>>> import numpy as np
>>> np.set_printoptions(precision=2, suppress=True, linewidth=200)
>>> W0 = np.load("a.npy")
>>> W0
array([[-2,  1,  1, -1],
       [ 1, -2,  1,  1],
       [ 1,  1, -2,  1],
       [-1,  1,  1, -2]])
>>> # symmetric
>>> w, V = np.linalg.eigh(W0)
>>> print(w)
[-4.24 -3.   -1.    0.24]
>>> np.abs(V[:, -1]).round(6).argmax()
np.int64(1)
>>> np.linalg.eigvalsh(W0 @ W0)
array([ 0.06,  1.  ,  9.  , 17.94])
>>> (w > 1e-8).sum(), (w < -1e-8).sum()
(np.int64(1), np.int64(3))
>>> np.round(V.T @ V, 2) + 0
array([[1., 0., 0., 0.],
       [0., 1., 0., 0.],
       [0., 0., 1., 0.],
       [0., 0., 0., 1.]])
>>> round(w.sum(), 2), np.trace(W0)
(np.float64(-8.0), np.int64(-8))
>>> w, V = np.linalg.eig(W0)
>>> np.sort(np.linalg.eigvals(W0.T))
array([-4.24, -3.  , -1.  ,  0.24])
>>> np.round(np.prod(w), 2)
np.float64(-3.0)
>>> np.einsum("ij,ji->", W0, W0)
np.int64(28)
>>> np.einsum("ii->", W0)
np.int64(-8)
>>> round(float(np.linalg.eigvals(W0).sum().real), 2)
-8.0
>>> np.poly(W0)
array([ 1.,  8., 18.,  8., -3.])
>>> [round(float(np.linalg.det(W0[:i, :i])), 2) + 0 for i in range(1, 5)]
[-2.0, 3.0, 0.0, -3.0]
>>> try:
...     np.linalg.cholesky(W0)
... except np.linalg.LinAlgError as e:
...     print(repr(e))
... 
LinAlgError('Matrix is not positive definite')
>>> print(round(float(np.linalg.eigvalsh(W0).min()), 2))
-4.24
>>> th = np.radians(15)
>>> r_ = np.eye(4)
>>> r_[0, 0] = r_[1, 1] = np.cos(th)
>>> r_[0, 1], r_[1, 0] = -np.sin(th), np.sin(th)
>>> print(r_)
[[ 0.97 -0.26  0.    0.  ]
 [ 0.26  0.97  0.    0.  ]
 [ 0.    0.    1.    0.  ]
 [ 0.    0.    0.    1.  ]]
>>> B = W0 @ r_.T
>>> B
array([[-2.19,  0.45,  1.  , -1.  ],
       [ 1.48, -1.67,  1.  ,  1.  ],
       [ 0.71,  1.22, -2.  ,  1.  ],
       [-1.22,  0.71,  1.  , -2.  ]])
>>> X = np.loadtxt("x.csv", delimiter=",")
>>> X
array([[ 1.,  1.,  2.,  2.],
       [ 2.,  2.,  4.,  4.],
       [ 0.,  0.,  0.,  0.],
       [ 2.,  2.,  4.,  4.],
       [-1., -1., -2., -2.],
       [-1., -1., -2., -2.],
       [-3., -3., -6., -6.]])
>>> rank = np.linalg.matrix_rank(X)
>>> print(rank)
1
>>> N = np.linalg.svd(X)[2][rank:].T
>>> N @ N.T
array([[ 0.9, -0.1, -0.2, -0.2],
       [-0.1,  0.9, -0.2, -0.2],
       [-0.2, -0.2,  0.6, -0.4],
       [-0.2, -0.2, -0.4,  0.6]])
>>> np.allclose(X @ N, 0)
True
>>> [int(np.linalg.matrix_rank(X[:i])) for i in range(1, len(X) + 1)]
[1, 1, 1, 1, 1, 1, 1]
>>> [int(np.linalg.matrix_rank(X[:, :j + 1])) for j in range(4)]
[1, 1, 1, 1]
>>> print(np.linalg.lstsq(X[:-1].T, X[-1])[2])
1
>>> round(np.trace(np.linalg.pinv(X) @ X), 2)
np.float64(1.0)
>>> print(np.unique(X.round(6), axis=0).shape)
(5, 4)
>>> X @ np.linalg.pinv(X) @ X
array([[ 1.,  1.,  2.,  2.],
       [ 2.,  2.,  4.,  4.],
       [ 0.,  0.,  0.,  0.],
       [ 2.,  2.,  4.,  4.],
       [-1., -1., -2., -2.],
       [-1., -1., -2., -2.],
       [-3., -3., -6., -6.]])
>>> blk = np.stack([X, 2 * X, X[::-1]])
>>> np.linalg.matrix_rank(blk.reshape(3, -1))
np.int64(2)
>>> np.linalg.matrix_rank(blk)
array([1, 1, 1])
>>> [round(float(x), 2) for x in np.linalg.svd(X, compute_uv=False)[:3]]
[14.14, 0.0, 0.0]
>>> np.argsort(-np.linalg.norm(X, axis=0).round(6), kind="stable")[:3]
array([2, 3, 0])
>>> round(np.linalg.norm(X, 2) / np.linalg.norm(X), 2)
np.float64(1.0)
>>> vec = np.array([-2, 1, 1, 1])
>>> target = W0 @ vec
>>> target
array([ 5, -2, -2,  2])
>>> np.linalg.solve(W0, target)
array([-2.,  1.,  1.,  1.])
>>> np.linalg.solve(W0, W0[:, 0])
array([ 1., -0.,  0.,  0.])
>>> np.linalg.solve(W0, 3 * target)
array([-6.,  3.,  3.,  3.])
>>> print(np.linalg.solve(W0.T, W0[0]))
[ 1. -0.  0.  0.]
>>> K = np.loadtxt("w.csv", delimiter=",")
>>> print(K)
[[-0.1 -1.7  0.4]
 [ 0.7  0.3 -0.1]
 [ 0.7  0.5  0.3]
 [-1.5 -1.2  1.5]
 [-1.2  0.1 -0.2]
 [-0.8 -0.1  0.4]
 [-1.5  1.2 -0.4]
 [ 0.1  0.2 -1.3]
 [ 0.1 -0.7 -0.3]
 [-1.1  0.6  0.7]]
>>> cen = K - K.mean(axis=0)
>>> V = np.linalg.svd(cen)[2][:2]
>>> B = cen - cen @ V.T @ V
>>> np.round(np.linalg.norm(B) / np.linalg.norm(cen), 2)
np.float64(0.36)
>>> np.diag(V.T @ V)
array([0.82, 0.79, 0.39])
>>> C2 = np.cov(K, rowvar=False)
>>> np.polyfit(K[:, 2], K[:, 1], 1)
array([-0.49, -0.03])
>>> round(float(np.corrcoef(K[:, 2], K[:, 1])[0, 1]), 2)
-0.41
>>> C2.shape
(3, 3)
>>> cen = K - K.mean(axis=0)
>>> Uu, sv, VT = np.linalg.svd(cen, full_matrices=False)
>>> round((sv ** 2).sum() ** 2 / (sv ** 4).sum(), 2)
np.float64(2.5)
>>> print(np.searchsorted(np.cumsum(sv ** 2) / (sv ** 2).sum(), 0.9) + 1)
3
>>> np.abs(VT[0]).argmax()
np.int64(1)
>>> np.abs(Uu[:, 0]).argmax()
np.int64(3)
>>> C = K[[1, 3]].astype(float)
>>> for _ in range(3):
...     z = np.linalg.norm(K[:, None] - C, axis=-1).argmin(axis=1)
...     C = np.array([K[z == j].mean(axis=0) for j in range(2)])
... 
>>> z
array([1, 0, 0, 1, 0, 0, 0, 0, 0, 0])
>>> np.abs(C[1] - C[0]).argmax()
np.int64(1)
>>> C
array([[-0.38,  0.26, -0.11],
       [-0.8 , -1.45,  0.95]])
>>> m1 = np.loadtxt("arr.csv", delimiter=",")
>>> print(m1)
[[ 6.  7. -3.  5.  5. -3.  5. -3.  1. -2.]
 [ 4.  5. -5.  3.  3. -5.  3. -5. -1. -4.]
 [ 5.  6. -4.  4.  4. -4.  4. -4.  0. -3.]
 [ 6.  7. -3.  5.  5. -3.  5. -3.  1. -2.]
 [ 6.  7. -3.  5.  5. -3.  5. -3.  1. -2.]
 [ 5.  6. -4.  4.  4. -4.  4. -4.  0. -3.]]
>>> Uu, sv, VT = np.linalg.svd(X)
>>> V = VT[:(sv > 1e-8).sum()]
>>> rng = np.random.default_rng(1406)
>>> vec = X[4] + -1 * X[5] + rng.integers(2) * np.eye(4)[1]
>>> print(vec)
[0. 1. 0. 0.]
>>> print(np.diag(V.T @ V))
[0.1 0.1 0.4 0.4]
>>> print(V.T @ V)
[[0.1 0.1 0.2 0.2]
 [0.1 0.1 0.2 0.2]
 [0.2 0.2 0.4 0.4]
 [0.2 0.2 0.4 0.4]]
>>> B = m1 + rng.integers(-2, 3, (6, 2)) @ rng.integers(-2, 3, (2, 10))
>>> B
array([[  6.,   7.,  -3.,  -1.,   1., -11.,   3.,  -9.,   3.,  -8.],
       [  5.,   7.,  -7.,   7.,   6.,   1.,   3.,  -1.,  -2.,   0.],
       [  6.,   8.,  -6.,   2.,   3.,  -6.,   2.,  -6.,   1.,  -5.],
       [  6.,   7.,  -3.,  -1.,   1., -11.,   3.,  -9.,   3.,  -8.],
       [  3.,   1.,   3.,   8.,   6.,  -1.,  10.,   0.,  -1.,   1.],
       [  5.,   6.,  -4.,   1.,   2.,  -8.,   3.,  -7.,   1.,  -6.]])
>>> B - m1
array([[ 0.,  0.,  0., -6., -4., -8., -2., -6.,  2., -6.],
       [ 1.,  2., -2.,  4.,  3.,  6.,  0.,  4., -1.,  4.],
       [ 1.,  2., -2., -2., -1., -2., -2., -2.,  1., -2.],
       [ 0.,  0.,  0., -6., -4., -8., -2., -6.,  2., -6.],
       [-3., -6.,  6.,  3.,  1.,  2.,  5.,  3., -2.,  3.],
       [ 0.,  0.,  0., -3., -2., -4., -1., -3.,  1., -3.]])
>>> np.round(B @ np.linalg.pinv(B) @ B, 2) + 0
array([[  6.,   7.,  -3.,  -1.,   1., -11.,   3.,  -9.,   3.,  -8.],
       [  5.,   7.,  -7.,   7.,   6.,   1.,   3.,  -1.,  -2.,   0.],
       [  6.,   8.,  -6.,   2.,   3.,  -6.,   2.,  -6.,   1.,  -5.],
       [  6.,   7.,  -3.,  -1.,   1., -11.,   3.,  -9.,   3.,  -8.],
       [  3.,   1.,   3.,   8.,   6.,  -1.,  10.,   0.,  -1.,   1.],
       [  5.,   6.,  -4.,   1.,   2.,  -8.,   3.,  -7.,   1.,  -6.]])
>>> print(np.abs(np.diag(np.linalg.qr(B)[1])) > 1e-9)
[ True  True  True  True False False]
